% ipython --no-banner

In [1]: import numpy as np

In [2]: np.set_printoptions(precision=3, suppress=True, linewidth=200)

In [3]: arr = np.load("a.npy")

In [4]: arr
Out[4]: 
array([[-0.401, -1.513, -1.98 ,  1.568, -0.412],
       [-1.444, -0.485, -0.927, -1.179, -2.105],
       [-0.765,  0.919,  0.979, -2.241, -1.262],
       [ 1.088, -0.528, -0.418,  2.116,  1.698],
       [ 0.026, -1.409, -1.756,  1.971,  0.216],
       [-1.209, -1.228, -1.804,  0.144, -1.66 ],
       [-0.502, -1.518, -2.009,  1.445, -0.564],
       [-1.01 ,  0.638,  0.573, -2.168, -1.595],
       [-1.101, -1.33 , -1.907,  0.421, -1.485],
       [ 1.225, -0.296, -0.098,  1.972,  1.874],
       [ 0.667,  1.508,  2.033, -1.221,  0.812],
       [ 1.028, -0.614, -0.539,  2.158,  1.619],
       [ 1.333,  1.045,  1.602,  0.267,  1.869],
       [-0.014, -1.424, -1.784,  1.94 ,  0.157],
       [ 1.42 ,  0.268,  0.651,  1.446,  2.097],
       [ 1.203, -0.338, -0.156,  2.002,  1.846],
       [ 0.354,  1.508,  1.964, -1.621,  0.343],
       [ 0.475,  1.517,  2.002, -1.479,  0.524],
       [ 1.441,  0.438,  0.868,  1.24 ,  2.107],
       [ 0.332, -1.258, -1.498,  2.153,  0.655],
       [ 0.395,  1.512,  1.978, -1.575,  0.404],
       [-1.362, -0.035, -0.346, -1.693, -2.039],
       [-0.377, -1.511, -1.972,  1.595, -0.377],
       [-0.882,  0.795,  0.798, -2.22 , -1.423],
       [ 0.294,  1.499,  1.939, -1.686,  0.253],
       [-1.418, -0.801, -1.316, -0.711, -2.027],
       [ 0.584, -1.08 , -1.221,  2.232,  1.011],
       [ 0.444, -1.185, -1.382,  2.197,  0.815],
       [-1.173, -1.266, -1.843,  0.241, -1.602],
       [-0.126,  1.367,  1.68 , -2.04 , -0.36 ],
       [-0.808,  0.875,  0.914, -2.236, -1.322]])

In [5]: # rank 2

In [6]: Ac = arr - arr.mean(axis=0)

In [7]: left, sigma, Vh = np.linalg.svd(Ac, full_matrices=False)

In [8]: (np.sign(left[:, 0]) == np.sign(left[0, 0])).astype(int)
Out[8]: array([1, 0, 0, 1, 1, 1, 1, 0, 1, 1, 0, 1, 0, 1, 1, 1, 0, 0, 1, 1, 0, 0, 1, 0, 0, 0, 1, 1, 1, 0, 0])

In [9]: np.abs(Vh[0]).argmax()
Out[9]: np.int64(3)

In [10]: np.linalg.matrix_rank(Ac)
Out[10]: np.int64(2)

In [11]: np.round(Ac.mean(axis=0), 3) + 0
Out[11]: array([0., 0., 0., 0., 0.])

In [12]: round((sigma ** 2).sum() ** 2 / (sigma ** 4).sum(), 3)
Out[12]: np.float64(1.927)

In [13]: np.round(sigma ** 2 / (sigma ** 2).sum(), 3) + 0
Out[13]: array([0.597, 0.403, 0.   , 0.   , 0.   ])

In [14]: Vh[0] * np.sign(Vh[0, np.abs(Vh[0]).argmax()])
Out[14]: array([ 0.096, -0.428, -0.513,  0.711,  0.197])

In [15]: rng = np.random.default_rng(8022)

In [16]: F = np.eye(5, dtype=int)[rng.permutation(5)]

In [17]: F
Out[17]: 
array([[1, 0, 0, 0, 0],
       [0, 0, 0, 1, 0],
       [0, 1, 0, 0, 0],
       [0, 0, 0, 0, 1],
       [0, 0, 1, 0, 0]])

In [18]: # keeps lengths

In [19]: A2 = np.linalg.inv(F)

In [20]: F @ A2
Out[20]: 
array([[1., 0., 0., 0., 0.],
       [0., 1., 0., 0., 0.],
       [0., 0., 1., 0., 0.],
       [0., 0., 0., 1., 0.],
       [0., 0., 0., 0., 1.]])

In [21]: np.round(np.linalg.det(F) * np.linalg.det(A2), 3)
Out[21]: np.float64(1.0)

In [22]: round(float(np.linalg.det(F)), 3)
Out[22]: -1.0

In [23]: np.sort(np.abs(np.linalg.eigvals(F)))
Out[23]: array([1., 1., 1., 1., 1.])

In [24]: np.linalg.pinv(F)
Out[24]: 
array([[1., 0., 0., 0., 0.],
       [0., 0., 1., 0., 0.],
       [0., 0., 0., 0., 1.],
       [0., 1., 0., 0., 0.],
       [0., 0., 0., 1., 0.]])

In [25]: F @ F.T
Out[25]: 
array([[1, 0, 0, 0, 0],
       [0, 1, 0, 0, 0],
       [0, 0, 1, 0, 0],
       [0, 0, 0, 1, 0],
       [0, 0, 0, 0, 1]])

In [26]: np.linalg.svd(F, compute_uv=False)
Out[26]: array([1., 1., 1., 1., 1.])

In [27]: F.T @ F
Out[27]: 
array([[1, 0, 0, 0, 0],
       [0, 1, 0, 0, 0],
       [0, 0, 1, 0, 0],
       [0, 0, 0, 1, 0],
       [0, 0, 0, 0, 1]])

In [28]: x = np.array([2, 3, -3, -3, -2])

In [29]: F @ x
Out[29]: array([ 2, -3,  3, -2, -3])

In [30]: F @ np.ones(5)
Out[30]: array([1., 1., 1., 1., 1.])

In [31]: np.einsum("ij,j->i", F, x)
Out[31]: array([ 2, -3,  3, -2, -3])

In [32]: F @ (2 * x)
Out[32]: array([ 4, -6,  6, -4, -6])

In [33]: F @ F
Out[33]: 
array([[1, 0, 0, 0, 0],
       [0, 0, 0, 0, 1],
       [0, 0, 0, 1, 0],
       [0, 0, 1, 0, 0],
       [0, 1, 0, 0, 0]])

In [34]: round(np.linalg.det(F), 3)
Out[34]: np.float64(-1.0)

In [35]: np.round(np.sort(np.linalg.eigvals(F).real), 3) + 0
Out[35]: array([-1.,  0.,  0.,  1.,  1.])

In [36]: A = np.load("arr.npy")

In [37]: A
Out[37]: 
array([[  2,   1,   0,   5,  -4,   3, -12],
       [ -3,  -5,  -3,   4,  -2,  -3,  -6],
       [  0,  -5,   5,   4,   5,   4,  15],
       [  4,  -2,  -5,   1,  -5,  -3, -15],
       [  2,   3,   1,  -2,   4,   0,  12],
       [  1,   5,   2,   1,   0,  -2,   0],
       [ -5,  -3,   0,   2,  -4,   2, -12]])

In [38]: # null space of dimension 1

In [39]: x = np.array([-2, -3, 3, -1, 3, -3, 3])

In [40]: h = np.maximum(A @ x, 0)

In [41]: np.flatnonzero(h > 1e-9)
Out[41]: array([2, 4])

In [42]: np.tanh(A @ x)
Out[42]: array([-1., -1.,  1., -1.,  1., -1., -1.])

In [43]: np.maximum(A @ (3 * x), 0)
Out[43]: array([  0,   0, 222,   0, 120,   0,   0])

In [44]: A.T @ h
Out[44]: array([  80, -250,  410,  216,  530,  296, 1590])

In [45]: W0 = np.array([[0, 0, -6, 2, -6],
    ...:     [0, 0, -9, 3, -9],
    ...:     [0, 0, 6, -2, 6],
    ...:     [0, 0, -6, 2, -6],
    ...:     [0, 0, -3, 1, -3],
    ...:     [0, 0, 0, 0, 0]])

In [46]: # rows and columns are dependent

In [47]: left, sigma, Vh = np.linalg.svd(W0)

In [48]: V = Vh[:(sigma > 1e-8).sum()]

In [49]: x = W0[0] + 5 * W0[2] + rng.integers(2) * np.eye(5)[0]

In [50]: x
Out[50]: array([ 1.,  0., 24., -8., 24.])

In [51]: np.linalg.matrix_rank(np.vstack([W0, x]))
Out[51]: np.int64(2)

In [52]: np.allclose(V.T @ V @ x, x)
Out[52]: False

In [53]: [round(float(x), 3) for x in np.linalg.svd(W0, compute_uv=False)[:3]]
Out[53]: [20.445, 0.0, 0.0]

In [54]: A2 = np.array([[2, 1, 3, 3],
    ...:     [3, 1, 2, 1],
    ...:     [1, 1, 3, 1],
    ...:     [2, 1, 0, 3],
    ...:     [1, 0, 2, 0],
    ...:     [0, 1, 3, 2]])

In [55]: W2 = np.array([[2, -2, -1, 1, 1],
    ...:     [-2, 0, -1, -2, 0],
    ...:     [1, -2, 1, -1, 1],
    ...:     [-1, 1, -2, 1, 1]])

In [56]: feats = A2 @ W2

In [57]: feats
Out[57]: 
array([[ 2, -7, -6,  0,  8],
       [ 5, -9, -4,  0,  6],
       [ 2, -7, -1, -3,  5],
       [-1, -1, -9,  3,  5],
       [ 4, -6,  1, -1,  3],
       [-1, -4, -2, -3,  5]])

In [58]: blk = np.stack([feats, -2 * feats, feats[::-1]])

In [59]: np.linalg.matrix_rank(blk.reshape(3, -1))
Out[59]: np.int64(2)

In [60]: np.einsum("bij,cij->bc", blk, blk)
Out[60]: 
array([[  634, -1268,   392],
       [-1268,  2536,  -784],
       [  392,  -784,   634]])

In [61]: np.linalg.matrix_rank(blk)
Out[61]: array([4, 4, 4])

In [62]: m1 = np.load("block5.npy")

In [63]: m1
Out[63]: 
array([[-2.,  1.,  0.,  0.],
       [ 0., -2.,  1.,  0.],
       [ 0.,  0., -2.,  1.],
       [ 0.,  0.,  0., -2.]])

In [64]: A2 = np.linalg.inv(m1)

In [65]: round(np.linalg.det(m1) * np.linalg.det(A2), 3)
Out[65]: np.float64(1.0)

In [66]: (np.abs(A2) > 1e-9).astype(int)
Out[66]: 
array([[1, 1, 1, 1],
       [0, 1, 1, 1],
       [0, 0, 1, 1],
       [0, 0, 0, 1]])

In [67]: A2
Out[67]: 
array([[-0.5  , -0.25 , -0.125, -0.062],
       [-0.   , -0.5  , -0.25 , -0.125],
       [-0.   , -0.   , -0.5  , -0.25 ],
       [-0.   , -0.   , -0.   , -0.5  ]])

In [68]: np.linalg.inv(A2)
Out[68]: 
array([[-2.,  1., -0., -0.],
       [-0., -2.,  1., -0.],
       [-0., -0., -2.,  1.],
       [-0., -0., -0., -2.]])

In [69]: np.allclose(A2, m1.T)
Out[69]: False

In [70]: A2 = np.array([[0, 2], [1, 0], [2, 2], [2, 1], [2, 0]])

In [71]: np.einsum("ij->j", arr)
Out[71]: array([-0.284, -3.929, -4.975,  5.04 ,  0.066])

In [72]: np.linalg.matrix_rank(arr @ A2)
Out[72]: np.int64(2)

In [73]: np.vstack([arr, A2.T]).shape
Out[73]: (33, 5)

In [74]: round(np.linalg.det(m1), 3)
Out[74]: np.float64(16.0)

In [75]: np.allclose(m1 @ m1.T, m1.T @ m1)
Out[75]: False

In [76]: np.trace(m1)
Out[76]: np.float64(-8.0)

In [77]: (m1 - m1.T) / 2
Out[77]: 
array([[ 0. ,  0.5,  0. ,  0. ],
       [-0.5,  0. ,  0.5,  0. ],
       [ 0. , -0.5,  0. ,  0.5],
       [ 0. ,  0. , -0.5,  0. ]])
